$ ipython --no-banner

In [1]: import numpy as np

In [2]: import numpy.linalg as la

In [3]: np.set_printoptions(suppress=True, linewidth=140)

In [4]: X = np.load("block9.npy")

In [5]: X.round(2) + 0
Out[5]: 
array([[ 1.29,  0.04, -0.33,  0.19,  0.28,  0.17,  0.47, -0.12, -0.5 , -0.55, -0.25],
       [ 0.04,  0.76,  0.  ,  0.  , -0.1 , -0.42, -0.2 ,  0.38, -0.06,  0.11,  0.09],
       [-0.33,  0.  ,  1.44,  0.66,  0.32, -0.07, -0.1 ,  0.97,  0.38, -0.4 , -0.13],
       [ 0.19,  0.  ,  0.66,  1.16, -0.1 ,  0.47,  0.31,  0.43, -0.06, -0.82,  0.19],
       [ 0.28, -0.1 ,  0.32, -0.1 ,  0.54,  0.22, -0.17,  0.01, -0.21, -0.23, -0.08],
       [ 0.17, -0.42, -0.07,  0.47,  0.22,  2.08, -0.47, -0.45,  0.35, -0.23,  0.89],
       [ 0.47, -0.2 , -0.1 ,  0.31, -0.17, -0.47,  0.71, -0.01, -0.34, -0.41, -0.43],
       [-0.12,  0.38,  0.97,  0.43,  0.01, -0.45, -0.01,  1.09,  0.58, -0.03, -0.2 ],
       [-0.5 , -0.06,  0.38, -0.06, -0.21,  0.35, -0.34,  0.58,  1.29,  0.7 ,  0.17],
       [-0.55,  0.11, -0.4 , -0.82, -0.23, -0.23, -0.41, -0.03,  0.7 ,  1.02,  0.06],
       [-0.25,  0.09, -0.13,  0.19, -0.08,  0.89, -0.43, -0.2 ,  0.17,  0.06,  0.63]])

In [6]: # symmetric, so the eigenvalues are real

In [7]: np.round(np.abs(la.eigvals(X)).max(), 2)
Out[7]: np.float64(3.0)

In [8]: np.allclose(X @ X.T, X.T @ X)
Out[8]: True

In [9]: assert X == X.T
Traceback (most recent call last):
  Cell In[9], line 1
    assert X == X.T
ValueError: The truth value of an array with more than one element is ambiguous. Use a.any() or a.all()


In [10]: la.cond(X) > 100
Out[10]: np.True_

In [11]: rng = np.random.default_rng(48)

In [12]: labels = rng.permutation(11)

In [13]: labels
Out[13]: array([ 5,  2,  4,  3,  8,  1,  6,  7, 10,  0,  9])

In [14]: Y = X[labels][:, labels]

In [15]: np.round(np.diag(Y), 2)
Out[15]: array([2.08, 1.44, 0.54, 1.16, 1.29, 0.76, 0.71, 1.09, 0.63, 1.29, 1.02])

In [16]: np.round(np.sort(np.abs(la.eigvals(Y))), 2) + 0
Out[16]: array([0., 0., 0., 0., 0., 1., 1., 1., 3., 3., 3.])

In [17]: np.allclose(Y, X)
Out[17]: False

In [18]: round(np.trace(Y), 2)
Out[18]: np.float64(12.0)

In [19]: Y.round(2) + 0
Out[19]: 
array([[ 2.08, -0.07,  0.22,  0.47,  0.35, -0.42, -0.47, -0.45,  0.89,  0.17, -0.23],
       [-0.07,  1.44,  0.32,  0.66,  0.38,  0.  , -0.1 ,  0.97, -0.13, -0.33, -0.4 ],
       [ 0.22,  0.32,  0.54, -0.1 , -0.21, -0.1 , -0.17,  0.01, -0.08,  0.28, -0.23],
       [ 0.47,  0.66, -0.1 ,  1.16, -0.06,  0.  ,  0.31,  0.43,  0.19,  0.19, -0.82],
       [ 0.35,  0.38, -0.21, -0.06,  1.29, -0.06, -0.34,  0.58,  0.17, -0.5 ,  0.7 ],
       [-0.42,  0.  , -0.1 ,  0.  , -0.06,  0.76, -0.2 ,  0.38,  0.09,  0.04,  0.11],
       [-0.47, -0.1 , -0.17,  0.31, -0.34, -0.2 ,  0.71, -0.01, -0.43,  0.47, -0.41],
       [-0.45,  0.97,  0.01,  0.43,  0.58,  0.38, -0.01,  1.09, -0.2 , -0.12, -0.03],
       [ 0.89, -0.13, -0.08,  0.19,  0.17,  0.09, -0.43, -0.2 ,  0.63, -0.25,  0.06],
       [ 0.17, -0.33,  0.28,  0.19, -0.5 ,  0.04,  0.47, -0.12, -0.25,  1.29, -0.55],
       [-0.23, -0.4 , -0.23, -0.82,  0.7 ,  0.11, -0.41, -0.03,  0.06, -0.55,  1.02]])

In [20]: m1 = np.load("x.npy")

In [21]: m1
Out[21]: 
array([[ 0, -2, -2, -3,  3,  2],
       [ 2,  0, -2, -2, -3,  3],
       [ 3,  2,  0, -2, -2, -3],
       [-3,  3,  2,  0, -2, -2],
       [-2, -3,  3,  2,  0, -2],
       [-2, -2, -3,  3,  2,  0]])

In [22]: ang = np.radians(30)

In [23]: R = np.eye(6)

In [24]: R[2, 2] = R[4, 4] = np.cos(ang)

In [25]: R[2, 4], R[4, 2] = -np.sin(ang), np.sin(ang)

In [26]: R.round(2)
Out[26]: 
array([[ 1.  ,  0.  ,  0.  ,  0.  ,  0.  ,  0.  ],
       [ 0.  ,  1.  ,  0.  ,  0.  ,  0.  ,  0.  ],
       [ 0.  ,  0.  ,  0.87,  0.  , -0.5 ,  0.  ],
       [ 0.  ,  0.  ,  0.  ,  1.  ,  0.  ,  0.  ],
       [ 0.  ,  0.  ,  0.5 ,  0.  ,  0.87,  0.  ],
       [ 0.  ,  0.  ,  0.  ,  0.  ,  0.  ,  1.  ]])

In [27]: Y = m1 @ R.T

In [28]: np.allclose(la.norm(m1, axis=1), la.norm(Y, axis=1))
Out[28]: True

In [29]: round(float(la.det(R)), 2), np.round(np.trace(R), 2)
Out[29]: (1.0, np.float64(5.73))

In [30]: np.round(np.abs(Y - m1).max(axis=0), 2)
Out[30]: array([0.  , 0.  , 1.77, 0.  , 1.77, 0.  ])

In [31]: np.allclose(m1 @ m1.T, Y @ Y.T)
Out[31]: True

In [32]: Y.round(2)
Out[32]: 
array([[ 0.  , -2.  , -3.23, -3.  ,  1.6 ,  2.  ],
       [ 2.  ,  0.  , -0.23, -2.  , -3.6 ,  3.  ],
       [ 3.  ,  2.  ,  1.  , -2.  , -1.73, -3.  ],
       [-3.  ,  3.  ,  2.73,  0.  , -0.73, -2.  ],
       [-2.  , -3.  ,  2.6 ,  2.  ,  1.5 , -2.  ],
       [-2.  , -2.  , -3.6 ,  3.  ,  0.23,  0.  ]])
